In [1]: import numpy as np

In [2]: from numpy import linalg as LA

In [3]: np.set_printoptions(suppress=True, linewidth=120)

In [4]: def tidy(a):
   ...:     return np.round(a, 1) + 0
   ...: 

In [5]: mat = np.loadtxt("case4.csv", delimiter=",")

In [6]: print(tidy(mat))
[[-0.3  0.2  0.2  0.3  0.   0.   0.1 -0.5  0.   0.1 -0.3 -0.2 -0.5 -0.1]
 [ 0.  -0.2 -0.1 -0.1 -0.7 -0.5  0.  -0.2  0.2 -0.1  0.1 -0.2  0.1 -0.1]
 [-0.5 -0.1 -0.6  0.3  0.   0.1  0.1  0.1  0.  -0.3  0.   0.1  0.   0.4]
 [ 0.3  0.4 -0.2 -0.1  0.   0.1  0.3  0.   0.3 -0.1  0.6  0.  -0.4  0. ]
 [-0.1  0.  -0.1 -0.3 -0.2  0.  -0.2  0.5  0.  -0.3 -0.3  0.1 -0.5 -0.3]
 [ 0.3 -0.1  0.2  0.   0.  -0.3  0.3  0.   0.3 -0.1 -0.3  0.4 -0.2  0.5]
 [ 0.2  0.2 -0.1  0.2 -0.2  0.2 -0.6  0.1  0.2  0.4 -0.1 -0.1 -0.1  0.3]
 [ 0.4 -0.4 -0.4  0.4  0.3 -0.1 -0.2 -0.2  0.1  0.  -0.1  0.2 -0.1 -0.4]
 [-0.1  0.  -0.1 -0.1 -0.1 -0.3 -0.1 -0.1 -0.6  0.4  0.2  0.4 -0.3  0.1]
 [ 0.4 -0.3  0.  -0.1 -0.1  0.3 -0.1 -0.3 -0.4 -0.4  0.  -0.3 -0.2  0.3]
 [ 0.   0.1 -0.1 -0.2 -0.4  0.5  0.2 -0.3  0.1  0.1 -0.2  0.5  0.2 -0.2]
 [ 0.  -0.2 -0.4 -0.5  0.2  0.   0.3  0.   0.2  0.4 -0.3 -0.3 -0.1  0.1]
 [-0.3 -0.3  0.2 -0.3  0.2  0.1 -0.4 -0.3  0.3 -0.1  0.3  0.3 -0.2  0.1]
 [ 0.  -0.6  0.2  0.3 -0.2  0.3  0.3  0.3  0.1  0.3  0.2 -0.1 -0.2 -0.1]]

In [7]: q, R = LA.qr(mat)

In [8]: print(np.allclose(R.T @ R, mat.T @ mat))
True

In [9]: x0 = np.array([1, 1, 1, 1, 2, 2, 1, 2, 0, 2, 0, 0, 2, 1])

In [10]: target = mat @ x0

In [11]: beta, lr = np.zeros(14), 1 / LA.norm(mat, 2) ** 2

In [12]: for i in range(60):
    ...:     beta -= lr * mat.T @ (mat @ beta - target)
    ...:     if i % 10 == 0: print(i, round(LA.norm(mat @ beta - target), 1))
    ...: 
0 0.0
10 0.0
20 0.0
30 0.0
40 0.0
50 0.0

In [13]: print(tidy(beta))
[1. 1. 1. 1. 2. 2. 1. 2. 0. 2. 0. 0. 2. 1.]

In [14]: u = np.array([0, 0, 1, 0, 0, 2, 3, 0, 3, 1, 2, 0, 3, 1])

In [15]: A2 = mat + np.outer(u, np.eye(14)[8])

In [16]: print(LA.matrix_rank(LA.inv(A2) - LA.inv(mat), tol=1e-8))
1

In [17]: print(LA.matrix_rank(A2 - mat))
1

In [18]: print(tidy(LA.det(A2) / LA.det(mat)), tidy(1 + LA.solve(mat, u)[8]))
1.4 1.4

In [19]: x0 = np.array([-3, -1, 0, 0, -3, 1, 2, 3, -2, 1, 1, 3, -3, -1])

In [20]: print([p for p in range(1, 25) if np.allclose(LA.matrix_power(mat, p), np.eye(14))])
[]

In [21]: print(14 - LA.matrix_rank(mat - np.eye(14), tol=1e-8))
1

In [22]: F = np.load("m.npy")

In [23]: print(tidy(F))
[[  5.4   3.7   1.4  14.1]
 [  3.6   4.4  -1.7  22.3]
 [ -3.3   1.7   0.9   4.7]
 [  8.7   3.3   4.7   6.8]
 [ -1.8   0.9   4.2  -4.5]
 [ -2.2   0.9   3.7  -3.4]
 [  0.3   2.2   1.9   5.8]
 [  5.8   2.2   5.7  -0.2]
 [ -3.6   1.5   1.3   3. ]
 [  3.7   2.    4.9   0.1]
 [ -6.5   1.9  -1.8   9.7]
 [  3.9   2.1   4.7   0.8]
 [  1.1   2.2   2.6   4.4]
 [  3.9   2.4   3.9   3.6]
 [ -9.9   0.7  -0.6   1.7]
 [  0.9   2.4   1.9   6.8]
 [ -2.1   1.3   2.7   0. ]
 [ -0.5   1.2   4.2  -3. ]
 [  4.9   2.7   3.7   5.6]
 [ -2.1   1.9   1.1   5.6]
 [ -4.    0.8   2.8  -2.4]
 [ -3.    0.9   3.1  -2.5]
 [  3.1   2.4   3.4   4.3]
 [  6.7   3.8   2.   13.4]
 [  2.7   3.    1.5  10.3]
 [-11.6  -0.3   0.8  -5.4]
 [  3.9   1.6   5.9  -3.2]
 [  2.4   1.9   4.2   0.8]
 [  1.    1.8   3.5   1.1]
 [ -8.    0.3   1.4  -3. ]
 [  3.4   1.2   6.7  -6.4]
 [  7.4   3.    4.7   5.4]
 [ -8.2   0.7   0.5   0. ]
 [  8.3   3.3   4.4   7.2]]

In [24]: # null space of dimension 1

In [25]: def softmax(z):
    ...:     e = np.exp(z - z.max(axis=-1, keepdims=True))
    ...:     return e / e.sum(axis=-1, keepdims=True)
    ...: 

In [26]: print(tidy(softmax(F).sum(axis=1)))
[1. 1. 1. 1. 1. 1. 1. 1. 1. 1. 1. 1. 1. 1. 1. 1. 1. 1. 1. 1. 1. 1. 1. 1. 1. 1. 1. 1. 1. 1. 1. 1. 1. 1.]

In [27]: print(tidy(softmax(F[0] + -3)))
[0. 0. 0. 1.]

In [28]: print(tidy(softmax(10 * F[0])))
[0. 0. 0. 1.]

In [29]: att = F @ F.T / np.sqrt(4)

In [30]: print(tidy(softmax(att)[0] @ F))
[ 3.6  4.4 -1.7 22.3]
